$ ipython --no-banner

In [1]: import numpy as np

In [2]: from numpy import linalg as LA

In [3]: np.set_printoptions(suppress=True, linewidth=140)

In [4]: E = np.load("sample6.npy")

In [5]: E
Out[5]: 
array([[ 3.345,  4.095, -0.005, -4.962, -0.405,  2.303, -1.65 ,  4.057, -1.096,  5.217,  0.264,  2.818],
       [ 3.225,  4.027,  0.628, -5.074,  0.111,  1.514, -1.845,  4.262, -1.097,  5.179, -0.322,  2.822],
       [ 2.645,  3.437, -0.209, -4.638, -0.109,  2.025, -2.156,  3.826, -1.204,  5.463,  0.168,  3.084],
       [-1.18 ,  1.409,  2.824,  0.701, -2.659, -0.916,  3.802, -5.48 , -1.729, -1.258,  0.754,  0.915],
       [-0.901,  0.978,  3.558,  1.215, -3.118, -1.26 ,  4.074, -4.885, -2.145, -0.94 ,  1.063,  1.362],
       [-0.859,  2.011,  2.764,  0.936, -3.446, -0.993,  4.361, -4.47 , -1.847, -0.701,  0.767,  0.824],
       [-3.163,  5.162,  3.996, -2.687,  2.139, -2.671,  2.783, -3.349, -2.103,  2.861,  3.206,  0.963],
       [-2.733,  4.815,  4.109, -2.902,  1.872, -3.357,  3.264, -3.167, -1.878,  2.615,  3.176,  0.572],
       [-2.822,  4.937,  4.496, -2.882,  1.457, -3.009,  3.261, -2.942, -1.598,  2.863,  2.759, -0.321]])

In [6]: def softmax(z):
   ...:     e = np.exp(z - z.max(axis=-1, keepdims=True))
   ...:     return e / e.sum(axis=-1, keepdims=True)
   ...: 

In [7]: np.round(softmax(E).sum(axis=1), 3)
Out[7]: array([1., 1., 1., 1., 1., 1., 1., 1., 1.])

In [8]: att = E @ E.T / np.sqrt(12)

In [9]: np.round(softmax(att)[3] @ E, 3)
Out[9]: array([-0.981,  1.325,  3.18 ,  0.995, -3.035, -1.108,  4.048, -4.975, -1.96 , -0.978,  0.916,  1.118])

In [10]: feats = np.load("out14.npy")

In [11]: feats
Out[11]: 
array([[-3., -5.,  0.,  1.],
       [ 0., -2.,  2.,  1.],
       [ 0., -4.,  3.,  2.],
       [ 0.,  2.,  0., -1.]])

In [12]: LA.matrix_rank(feats, rtol=0.1)
Out[12]: np.int64(3)

In [13]: LA.cond(feats) > 100
Out[13]: np.True_

In [14]: [round(float(x), 3) for x in LA.svd(feats, compute_uv=False)[:3]]
Out[14]: [8.071, 3.446, 0.988]

In [15]: round(float(LA.norm(feats, 2) / LA.norm(feats)), 3)
Out[15]: 0.914

In [16]: rk = LA.matrix_rank(feats)

In [17]: rk
Out[17]: np.int64(3)

In [18]: ns = LA.svd(feats)[2][rk:].T

In [19]: ns.shape
Out[19]: (4, 1)

In [20]: [int(LA.matrix_rank(np.delete(feats, i, axis=0))) for i in range(4)]
Out[20]: [2, 3, 3, 3]

In [21]: [int(LA.matrix_rank(feats[:, :j + 1])) for j in range(4)]
Out[21]: [1, 2, 3, 3]

In [22]: LA.matrix_rank(feats.T @ feats), LA.matrix_rank(feats @ feats.T)
Out[22]: (np.int64(3), np.int64(3))

In [23]: arr = np.loadtxt("run9.csv", delimiter=",")

In [24]: arr.round(3)
Out[24]: 
array([[ 0.44 ,  0.078,  1.036,  0.893,  2.569,  0.125, -0.561],
       [ 0.586,  2.65 , -0.848,  0.48 ,  0.161,  0.155,  0.796],
       [ 0.293, -0.411,  1.477,  1.086, -0.621,  0.989,  2.005],
       [-1.612,  0.594,  0.592,  1.878, -0.813, -0.735, -0.985],
       [-1.759, -0.589, -1.619,  0.458,  0.95 ,  1.042,  0.861],
       [ 0.293,  0.283,  0.08 ,  0.083, -0.569,  2.501, -1.498],
       [-1.612,  1.011,  1.431, -1.746,  0.319,  0.323,  0.274]])

In [25]: w1 = np.array([[0, 0, 3],
    ...:     [1, 2, 1],
    ...:     [1, 3, 0],
    ...:     [0, 1, 3],
    ...:     [3, 3, 3],
    ...:     [3, 3, 3],
    ...:     [2, 0, 3]])

In [26]: b = np.array([3, 1, -9])

In [27]: H = np.maximum(arr @ w1 + b, 0)

In [28]: LA.matrix_rank(H)
Out[28]: np.int64(3)

In [29]: np.round((H > 0).mean(axis=0), 3)
Out[29]: array([0.857, 1.   , 0.429])

In [30]: W2 = np.array([[2, 2], [2, 3], [4, 4]])

In [31]: (H @ W2).round(6).argmax(axis=1)
Out[31]: array([1, 1, 1, 1, 1, 1, 1])
